$ python -q
>>> import numpy as np
>>> np.set_printoptions(suppress=True, linewidth=160)
>>> K = np.load("layer1.npy")
>>> K
array([[ 0.97, -0.39, -0.18, -0.33,  0.89, -0.92],
       [-0.53,  0.69, -0.76, -0.16, -0.72, -0.09],
       [ 0.99,  0.72, -0.99, -0.74,  0.68, -0.99],
       [-0.65, -0.76,  0.24,  0.29,  0.3 ,  0.79],
       [-0.39, -1.  ,  0.99,  0.99, -0.86, -0.02],
       [ 0.09,  0.36, -0.81,  0.1 , -0.72, -0.74],
       [ 0.16,  0.45,  0.33,  0.24, -0.7 , -0.54],
       [ 0.9 , -0.91, -0.22,  0.45,  0.6 , -0.9 ],
       [-0.91, -0.98,  0.74,  0.71,  0.5 ,  0.97],
       [ 0.54,  0.72, -0.4 , -0.96,  1.  ,  0.87],
       [-0.49,  0.92,  0.6 ,  0.54, -0.99, -0.68],
       [-0.78, -0.2 , -0.99,  0.41, -0.94, -0.58],
       [-0.84,  0.99, -0.93, -0.99,  0.99,  1.  ],
       [-0.83,  0.98, -0.89, -0.95,  0.79,  0.96],
       [-0.49,  0.97, -0.99,  0.79, -1.  , -1.  ],
       [-0.73,  0.98, -0.65,  0.7 , -1.  , -0.95],
       [ 0.46, -0.99,  0.56,  0.63,  0.85,  0.17],
       [ 0.89, -0.94,  0.73,  0.72,  0.32, -0.86],
       [-0.73,  0.03,  0.1 ,  0.69, -0.96, -0.15],
       [ 0.07, -0.53, -0.14,  0.41, -0.35, -0.38],
       [ 0.62, -0.04, -0.36, -0.96,  1.  ,  0.95],
       [-1.  ,  0.38, -1.  ,  0.66, -1.  ,  0.51],
       [ 0.89,  0.98, -0.88,  0.08, -0.99, -1.  ],
       [-0.91, -0.98,  0.36,  0.56,  0.7 ,  0.97],
       [ 0.74, -0.95,  0.22,  0.84, -0.42, -0.9 ],
       [-0.94,  0.82,  0.63,  0.85, -1.  , -0.25],
       [ 0.99,  0.08,  0.02,  0.04,  0.29, -0.99],
       [ 0.99,  0.98, -0.99, -0.99,  0.99, -0.98],
       [ 0.45,  0.94, -0.78, -0.91,  0.85,  0.13],
       [-0.93,  1.  , -0.82, -0.95, -0.36,  0.93],
       [-0.1 ,  0.99, -0.77, -0.74, -0.7 , -0.45],
       [ 0.88, -0.99,  0.98,  0.8 ,  0.91, -0.25]])
>>> Ac = K - K.mean(axis=0)
>>> U, sv, Vh = np.linalg.svd(Ac, full_matrices=False)
>>> np.abs(U[:, 0]).argmax()
np.int64(4)
>>> round(float((sv ** 2).sum() ** 2 / (sv ** 4).sum()), 2)
3.44
>>> np.linalg.matrix_rank(Ac)
np.int64(6)
>>> np.round(Ac.mean(axis=0), 2) + 0
array([0., 0., 0., 0., 0., 0.])
>>> (np.sign(U[:, 0]) == np.sign(U[0, 0])).astype(int)
array([1, 0, 0, 1, 1, 0, 1, 1, 1, 0, 1, 1, 0, 0, 0, 0, 1, 1, 1, 1, 0, 0, 0, 1, 1, 1, 1, 0, 0, 0, 0, 1])
>>> f, r1 = K[4], K[25]
>>> round(f @ r1, 2)
np.float64(1.88)
>>> round(float(f @ f), 2)
3.85
>>> p = (f @ r1) / (f @ f) * f
>>> round(float((r1 - p) @ f), 2)
-0.0
>>> np.round(r1 - p, 2)
array([-0.75,  1.31,  0.15,  0.37, -0.58, -0.24])
>>> p.round(2)
array([-0.19, -0.49,  0.48,  0.48, -0.42, -0.01])
>>> cov = np.cov(K, rowvar=False)
>>> np.round(np.corrcoef(K.T), 2)
array([[ 1.  , -0.19,  0.06, -0.19,  0.44, -0.52],
       [-0.19,  1.  , -0.69, -0.56, -0.25, -0.07],
       [ 0.06, -0.69,  1.  ,  0.62,  0.06,  0.06],
       [-0.19, -0.56,  0.62,  1.  , -0.5 , -0.29],
       [ 0.44, -0.25,  0.06, -0.5 ,  1.  ,  0.36],
       [-0.52, -0.07,  0.06, -0.29,  0.36,  1.  ]])
>>> round(float(np.corrcoef(K[:, 4], K[:, 3])[0, 1]), 2)
-0.5
>>> cov.round(2)
array([[ 0.57, -0.11,  0.03, -0.1 ,  0.27, -0.29],
       [-0.11,  0.65, -0.38, -0.32, -0.16, -0.04],
       [ 0.03, -0.38,  0.46,  0.29,  0.03,  0.03],
       [-0.1 , -0.32,  0.29,  0.49, -0.28, -0.15],
       [ 0.27, -0.16,  0.03, -0.28,  0.66,  0.22],
       [-0.29, -0.04,  0.03, -0.15,  0.22,  0.57]])
>>> np.argsort(-K.std(axis=0).round(6), kind="stable")
array([4, 1, 0, 5, 3, 2])
